% ipython --no-banner

In [1]: import numpy as np

In [2]: import numpy.linalg as la

In [3]: np.set_printoptions(precision=1, suppress=True, linewidth=140)

In [4]: X = np.load("m.npy")

In [5]: X.round(1) + 0
Out[5]: 
array([[-0.6, -0.4,  1.7, -0.1, -0.3,  0.7, -0.2],
       [ 0.4, -0.7, -0.5,  1.1, -0.6,  1.2, -0.1],
       [ 0. , -0.6, -0.6, -1.6, -0.1,  0.8, -0.3],
       [-0.2, -1.7,  0. ,  0.1,  0.7, -0.7,  0.4],
       [ 1.3, -0.2,  0.4,  0. ,  0.5, -0.2, -1.3],
       [-1. , -0.2, -0.4,  0.2, -0.8, -0.6, -1.3],
       [ 0.8, -0.3,  0.3, -0.4, -1.5, -0.8,  0.5]])

In [6]: np.sort(np.abs(la.eigvals(X)))
Out[6]: array([2., 2., 2., 2., 2., 2., 2.])

In [7]: np.round(la.det(X), 1)
Out[7]: np.float64(128.0)

In [8]: np.round(np.trace(X), 1)
Out[8]: np.float64(-1.3)

In [9]: np.round(X @ X, 1) + 0
Out[9]: 
array([[-1.1, -0.3, -2.2, -3. , -0.3,  0.4, -1. ],
       [-2.8, -1.4,  0.6,  0.4,  0. , -2.4, -0.1],
       [-1.2,  3.4,  0.3,  0.3, -0.9, -0.3, -1.5],
       [ 1.4,  1. ,  1.2, -2.1,  1.5, -2.2,  0.4],
       [-1. , -0.4,  2. , -0.6,  2.1,  2. , -1.4],
       [-1. ,  1.1, -1.9,  0.9,  2.7,  0.2,  1.6],
       [-1.2,  0.6,  1.3, -1.2, -1.2,  1.1,  2.9]])

In [10]: np.round((X + X.T) / 2, 1) + 0
Out[10]: 
array([[-0.6,  0. ,  0.9, -0.2,  0.5, -0.2,  0.3],
       [ 0. , -0.7, -0.6, -0.3, -0.4,  0.5, -0.2],
       [ 0.9, -0.6, -0.6, -0.8,  0.1,  0.2,  0. ],
       [-0.2, -0.3, -0.8,  0.1,  0.3, -0.3,  0. ],
       [ 0.5, -0.4,  0.1,  0.3,  0.5, -0.5, -1.4],
       [-0.2,  0.5,  0.2, -0.3, -0.5, -0.6, -1. ],
       [ 0.3, -0.2,  0. ,  0. , -1.4, -1. ,  0.5]])

In [11]: np.allclose(X, X.T)
Out[11]: False

In [12]: mat = np.load("w.npy")

In [13]: mat
Out[13]: 
array([[ 1, -2,  0,  1,  1, -1],
       [ 3,  0,  2,  3,  3,  1],
       [-2, -5, -3, -2, -2, -4],
       [ 0, -3, -1,  0,  0, -2],
       [ 0, -3, -1,  0,  0, -2]])

In [14]: # rows and columns are dependent

In [15]: C2 = mat.T @ mat

In [16]: np.round(la.svd(mat, compute_uv=False) ** 2, 1) + 0
Out[16]: array([97.5, 32.5,  0. ,  0. ,  0. ])

In [17]: np.diag(C2)
Out[17]: array([14, 47, 15, 14, 14, 26])

In [18]: la.matrix_rank(C2)
Out[18]: np.int64(2)

In [19]: np.allclose(C2, C2.T)
Out[19]: True

In [20]: (mat @ mat.T).shape
Out[20]: (5, 5)

In [21]: np.trace(C2), (mat ** 2).sum()
Out[21]: (np.int64(130), np.int64(130))

In [22]: theta = np.radians(30)

In [23]: Rm = np.eye(6)

In [24]: Rm[3, 3] = Rm[4, 4] = np.cos(theta)

In [25]: Rm[3, 4], Rm[4, 3] = -np.sin(theta), np.sin(theta)

In [26]: Rm
Out[26]: 
array([[ 1. ,  0. ,  0. ,  0. ,  0. ,  0. ],
       [ 0. ,  1. ,  0. ,  0. ,  0. ,  0. ],
       [ 0. ,  0. ,  1. ,  0. ,  0. ,  0. ],
       [ 0. ,  0. ,  0. ,  0.9, -0.5,  0. ],
       [ 0. ,  0. ,  0. ,  0.5,  0.9,  0. ],
       [ 0. ,  0. ,  0. ,  0. ,  0. ,  1. ]])

In [27]: out = mat @ Rm.T

In [28]: np.allclose(mat @ mat.T, out @ out.T)
Out[28]: True

In [29]: out
Out[29]: 
array([[ 1. , -2. ,  0. ,  0.4,  1.4, -1. ],
       [ 3. ,  0. ,  2. ,  1.1,  4.1,  1. ],
       [-2. , -5. , -3. , -0.7, -2.7, -4. ],
       [ 0. , -3. , -1. ,  0. ,  0. , -2. ],
       [ 0. , -3. , -1. ,  0. ,  0. , -2. ]])

In [30]: U, sv, vt = la.svd(mat)

In [31]: vecs = vt[:(sv > 1e-8).sum()]

In [32]: rng = np.random.default_rng(241380)

In [33]: vec = mat[3] + 2 * mat[0] + rng.integers(2) * np.eye(6)[2]

In [34]: vec
Out[34]: array([ 2., -7., -1.,  2.,  2., -4.])

In [35]: np.diag(vecs.T @ vecs)
Out[35]: array([0.3, 0.7, 0.2, 0.3, 0.3, 0.3])

In [36]: np.allclose(vecs.T @ vecs @ vec, vec)
Out[36]: True

In [37]: round(float(la.norm(vec - vecs.T @ vecs @ vec)), 1)
Out[37]: 0.0

In [38]: u, g = mat[3], mat[4]

In [39]: u @ g
Out[39]: np.int64(14)

In [40]: pr = (u @ g) / (u @ u) * u

In [41]: la.matrix_rank(np.outer(u, g))
Out[41]: np.int64(1)

In [42]: pr
Out[42]: array([ 0., -3., -1.,  0.,  0., -2.])

In [43]: (g - pr) @ u
Out[43]: np.float64(0.0)

In [44]: g - pr
Out[44]: array([0., 0., 0., 0., 0., 0.])

In [45]: def softmax(z):
    ...:     e = np.exp(z - z.max(axis=-1, keepdims=True))
    ...:     return e / e.sum(axis=-1, keepdims=True)
    ...: 

In [46]: np.round(softmax(mat[2] + 2), 1) + 0
Out[46]: array([0.3, 0. , 0.1, 0.3, 0.3, 0. ])

In [47]: np.round(softmax(10 * mat[2]), 1) + 0
Out[47]: array([0.3, 0. , 0. , 0.3, 0.3, 0. ])

In [48]: softmax(mat).sum(axis=1)
Out[48]: array([1., 1., 1., 1., 1.])

In [49]: att = mat @ mat.T / np.sqrt(6)

In [50]: np.round(softmax(att + np.triu(np.full(att.shape, -np.inf), 1)), 1) + 0
Out[50]: 
array([[1., 0., 0., 0., 0.],
       [0., 1., 0., 0., 0.],
       [0., 0., 1., 0., 0.],
       [0., 0., 1., 0., 0.],
       [0., 0., 1., 0., 0.]])

In [51]: np.round(softmax(att), 1) + 0
Out[51]: 
array([[0.2, 0.2, 0.2, 0.2, 0.2],
       [0. , 1. , 0. , 0. , 0. ],
       [0. , 0. , 1. , 0. , 0. ],
       [0. , 0. , 1. , 0. , 0. ],
       [0. , 0. , 1. , 0. , 0. ]])

In [52]: F = np.load("x.npy")

In [53]: F.round(1) + 0
Out[53]: 
array([[-1. ,  0.7,  0.5, -0.5, -1. , -0.8, -0.5],
       [-1.5, -0.2, -0.2,  1. ,  0.1,  0.8,  0.2],
       [-0.1,  1.1,  0.1,  0.7,  1.1, -0.9,  0.5],
       [-0.5, -0.4, -1.1, -0.3,  0.7, -0.6, -1.1],
       [ 0.5, -0.5, -0.6,  1.2, -1. , -0.9,  0. ],
       [-0.1, -1. ,  1.4,  0.4,  0.5, -0.5, -0.5],
       [-0.6, -0.9, -0.2, -0.7,  0. , -0.7,  1.4]])

In [54]: U, sv, vt = la.svd(mat)

In [55]: sv.round(1) + 0
Out[55]: array([9.9, 5.7, 0. , 0. , 0. ])

In [56]: out = U[:, :2] @ np.diag(sv[:2]) @ vt[:2]

In [57]: round(float(la.norm(mat - out, 2)), 1), round(sv[2], 1)
Out[57]: (0.0, np.float64(0.0))

In [58]: np.round(la.norm(mat - out) / la.norm(mat), 1)
Out[58]: np.float64(0.0)

In [59]: out.round(1) + 0
Out[59]: 
array([[ 1., -2.,  0.,  1.,  1., -1.],
       [ 3.,  0.,  2.,  3.,  3.,  1.],
       [-2., -5., -3., -2., -2., -4.],
       [ 0., -3., -1.,  0.,  0., -2.],
       [ 0., -3., -1.,  0.,  0., -2.]])

In [60]: np.round(np.abs(mat - out).max(), 1)
Out[60]: np.float64(0.0)

In [61]: out = F / la.norm(F, axis=1, keepdims=True)

In [62]: C2 = out @ out.T

In [63]: (C2 - 2 * np.eye(7)).round(6).argmax(axis=1)
Out[63]: array([1, 0, 0, 0, 0, 0, 0])

In [64]: np.degrees(np.arccos(np.clip(C2[3, 0], -1, 1)))
Out[64]: np.float64(90.0)

In [65]: C2.round(1) + 0
Out[65]: 
array([[1., 0., 0., 0., 0., 0., 0.],
       [0., 1., 0., 0., 0., 0., 0.],
       [0., 0., 1., 0., 0., 0., 0.],
       [0., 0., 0., 1., 0., 0., 0.],
       [0., 0., 0., 0., 1., 0., 0.],
       [0., 0., 0., 0., 0., 1., 0.],
       [0., 0., 0., 0., 0., 0., 1.]])

In [66]: np.argwhere(np.triu(np.abs(C2) > 0.95, 1))
Out[66]: array([], shape=(0, 2), dtype=int64)

In [67]: C2[3].round(1) + 0
Out[67]: array([0., 0., 0., 1., 0., 0., 0.])

In [68]: vec = np.array([-2, 4, -2, -8, 3, 2])

In [69]: la.norm(mat @ vec) <= la.norm(mat, 2) * la.norm(vec) + 1e-9
Out[69]: np.True_

In [70]: mat @ vec
Out[70]: array([-17, -23,  -8, -14, -14])

In [71]: mat @ np.eye(6)[3]
Out[71]: array([ 1.,  3., -2.,  0.,  0.])

In [72]: W = np.array([[1, 1, -1, 1],
    ...:     [3, 3, 0, 0],
    ...:     [0, -2, 1, 3],
    ...:     [2, 0, -1, -2],
    ...:     [0, 1, -1, 0],
    ...:     [2, 0, -1, 0],
    ...:     [-2, -1, -3, -2]])

In [73]: b = np.array([4, 0, 0, 1])

In [74]: hid = np.maximum(F @ W + b, 0)

In [75]: (hid > 0).mean(axis=0)
Out[75]: array([0.9, 0.3, 0.4, 0.4])

In [76]: la.matrix_rank(hid)
Out[76]: np.int64(4)

In [77]: hid
Out[77]: 
array([[3.7, 0. , 5.3, 3.5],
       [5.3, 0. , 0. , 0. ],
       [5.8, 3.6, 0. , 0. ],
       [2.6, 2.4, 3. , 0.2],
       [3.9, 0. , 0. , 0. ],
       [1.6, 0. , 2.6, 5.4],
       [0. , 0. , 0. , 0. ]])

In [78]: Z = np.array([[-1, 1], [0, 0], [-2, 2], [-1, 2]])

In [79]: hid @ Z
Out[79]: 
array([[-17.8,  21.2],
       [ -5.3,   5.3],
       [ -5.8,   5.8],
       [ -8.8,   9. ],
       [ -3.9,   3.9],
       [-12.3,  17.7],
       [  0. ,   0. ]])

In [80]: W @ Z
Out[80]: 
array([[  0,   1],
       [ -3,   3],
       [ -5,   8],
       [  2,  -4],
       [  2,  -2],
       [  0,   0],
       [ 10, -12]])
